$ python -q
>>> import numpy as np
>>> from numpy import linalg as LA
>>> np.set_printoptions(suppress=True, linewidth=160)
>>> K = np.load("a.npy")
>>> K
array([[-3.  ,  0.64,  0.6 ,  0.36,  0.08,  3.36],
       [ 0.68, -0.16, -0.04, -0.12, -0.24, -0.48],
       [ 3.34, -0.79, -0.17, -0.6 , -1.24, -2.28],
       [-1.4 ,  0.35, -0.05,  0.3 ,  0.8 ,  0.6 ],
       [-1.48,  0.34,  0.14,  0.24,  0.4 ,  1.2 ],
       [-0.2 ,  0.01,  0.25, -0.06, -0.48,  0.84]])
>>> left, sigma, Vh = LA.svd(K)
>>> sigma.round(2) + 0
array([6.81, 1.64, 0.  , 0.  , 0.  , 0.  ])
>>> Y = left[:, :2] @ np.diag(sigma[:2]) @ Vh[:2]
>>> LA.matrix_rank(Y)
np.int64(2)
>>> LA.matrix_rank(K, rtol=0.05)
np.int64(2)
>>> Y.round(2)
array([[-3.  ,  0.64,  0.6 ,  0.36,  0.08,  3.36],
       [ 0.68, -0.16, -0.04, -0.12, -0.24, -0.48],
       [ 3.34, -0.79, -0.17, -0.6 , -1.24, -2.28],
       [-1.4 ,  0.35, -0.05,  0.3 ,  0.8 ,  0.6 ],
       [-1.48,  0.34,  0.14,  0.24,  0.4 ,  1.2 ],
       [-0.2 ,  0.01,  0.25, -0.06, -0.48,  0.84]])
>>> round(LA.norm(K - Y) / LA.norm(K), 2)
np.float64(0.0)
>>> round(LA.norm(K - Y, 2), 2), round(sigma[2], 2)
(np.float64(0.0), np.float64(0.0))
>>> E = np.load("data.npy")
>>> E
array([[ 10,  15,  -5, -10],
       [  4, -33,   7,  13],
       [-12,   0,   0,   5],
       [ 10,  15,  -5, -10],
       [  8,  21,   5, -17],
       [  6, -12,  24,  -7]])
>>> Y = E / LA.norm(E, axis=1, keepdims=True)
>>> G = Y @ Y.T
>>> (np.abs(G) > 0.9).astype(int)
array([[1, 0, 0, 1, 0, 0],
       [0, 1, 0, 0, 0, 0],
       [0, 0, 1, 0, 0, 0],
       [1, 0, 0, 1, 0, 0],
       [0, 0, 0, 0, 1, 0],
       [0, 0, 0, 0, 0, 1]])
>>> np.argwhere(np.triu(np.abs(G) > 0.95, 1))
array([[0, 3]])
>>> np.round(LA.norm(Y, axis=1), 2)
array([1., 1., 1., 1., 1., 1.])
>>> (G - 2 * np.eye(6)).round(6).argmax(axis=1)
array([3, 5, 1, 0, 0, 1])
>>> G[2].round(2)
array([-0.62,  0.04,  1.  , -0.62, -0.49, -0.29])
>>> Y = E / np.sqrt((E ** 2).mean(axis=1, keepdims=True))
>>> np.round(LA.norm(Y, axis=1), 2)
array([2., 2., 2., 2., 2., 2.])
>>> LA.matrix_rank(E - E.mean(axis=1, keepdims=True))
np.int64(3)
>>> LA.cond(E) > 100
np.True_
>>> print(np.argsort(-LA.norm(E, axis=0).round(6), kind="stable")[:3])
[1 3 2]
>>> round(float(LA.norm(E, 2) / LA.norm(E)), 2)
0.84
>>> left, sigma, Vh = LA.svd(E)
>>> V = Vh[:(sigma > 1e-8).sum()]
>>> rng = np.random.default_rng(575)
>>> x0 = E[4] + -2 * E[5] + rng.integers(2) * np.eye(4)[0]
>>> x0
array([ -3.,  45., -43.,  -3.])
>>> np.round(V.T @ V, 2)
array([[ 0.9 , -0.13, -0.11, -0.25],
       [-0.13,  0.83, -0.15, -0.32],
       [-0.11, -0.15,  0.87, -0.27],
       [-0.25, -0.32, -0.27,  0.4 ]])
>>> np.allclose(V.T @ V @ x0, x0)
False
>>> print(round(LA.norm(x0 - V.T @ V @ x0), 2))
0.32
>>> print(np.round(np.diag(V.T @ V), 2))
[0.9  0.83 0.87 0.4 ]
>>> arr = np.array([[3.11, 2.06, 0.72],
...     [0.81, 3.47, -0.71],
...     [3.23, 0.9, 1.07],
...     [1.89, 3.39, -0.19],
...     [3.2, 0.9, 1.08],
...     [0.93, 2.32, -0.26],
...     [1.11, -0.08, 0.49],
...     [3.3, -0.31, 1.48],
...     [3.12, 2.1, 0.71],
...     [2.2, -0.18, 1.02],
...     [2.07, 0.99, 0.57],
...     [1.09, -0.1, 0.49],
...     [0.88, 2.29, -0.32],
...     [-0.03, 0.01, -0.02],
...     [2.1, 1.0, 0.62],
...     [3.27, -0.31, 1.48],
...     [-0.12, 1.19, -0.38],
...     [3.1, 2.06, 0.71],
...     [0.01, 0.02, -0.02]])
>>> np.round(np.abs(LA.svd(arr)[2][-1]), 2)
array([0.38, 0.26, 0.89])
>>> np.argsort(-LA.norm(arr, axis=0).round(6), kind="stable")[:3]
array([0, 1, 2])
>>> round(LA.norm(arr, 2) / LA.norm(arr), 2)
np.float64(0.89)
>>> x0 = np.array([3, 4, 4])
>>> y = arr @ x0
>>> print(np.round(LA.solve(arr.T @ arr, arr.T @ y), 2))
[3. 4. 4.]
>>> np.round(LA.pinv(arr) @ arr, 2) + 0
array([[1., 0., 0.],
       [0., 1., 0.],
       [0., 0., 1.]])
>>> y = y + 0.3 * rng.normal(size=19)
>>> y.round(2)
array([20.54, 13.36, 17.62, 18.34, 17.5 , 10.77,  5.  , 14.33, 20.68, 10.14, 12.65,  4.93, 10.45, -0.56, 12.89, 14.21,  2.85, 20.67, -0.36])
>>> coef, *_ = LA.lstsq(arr, y)
>>> print(coef.round(2))
[2.22 4.54 5.87]
>>> np.round(arr.T @ (y - arr @ coef), 2) + 0
array([0., 0., 0.])
>>> [round(float(LA.norm(LA.solve(arr.T @ arr + lam * np.eye(3), arr.T @ y))), 2) for lam in (0, 1, 10, 100)]
[7.75, 5.34, 4.97, 2.95]
>>> print(coef.round())
[2. 5. 6.]
>>> Xc = arr - arr.mean(axis=0)
>>> V = LA.svd(Xc)[2][:2]
>>> Y = Xc - Xc @ V.T @ V
>>> LA.norm(Y, axis=1).round(6).argmax()
np.int64(9)
>>> print(np.round(np.cov(Xc @ V.T, rowvar=False), 2) + 0)
[[1.97 0.  ]
 [0.   1.51]]
>>> round(float(LA.norm(Y) / LA.norm(Xc)), 2)
0.01
>>> np.round((Xc @ V.T).std(axis=0), 2)
array([1.37, 1.2 ])
>>> np.round(np.diag(V.T @ V), 2)
array([0.86, 0.93, 0.21])
>>> Xc = (arr - arr.mean(axis=0)) / arr.std(axis=0)
>>> np.argwhere(np.abs(Xc) > 2)
array([], shape=(0, 2), dtype=int64)
>>> np.round(Xc.std(axis=0), 2)
array([1., 1., 1.])
>>> coef = LA.lstsq(np.delete(Xc, 0, axis=1), Xc[:, 0])[0]
>>> print(coef.round(2))
[0.69 1.23]
>>> np.abs(coef).argmax()
np.int64(1)
>>> left, sigma, Vh = LA.svd(arr)
>>> np.argmax(sigma[:-1] / (sigma[1:] + 1e-6)) + 1
np.int64(2)
>>> Y = left[:, :2] @ np.diag(sigma[:2]) @ Vh[:2]
>>> round(float(np.abs(arr - Y).max()), 2)
0.03
>>> round(float(LA.norm(arr - Y, 2)), 2), round(sigma[2], 2)
(0.07, np.float64(0.07))
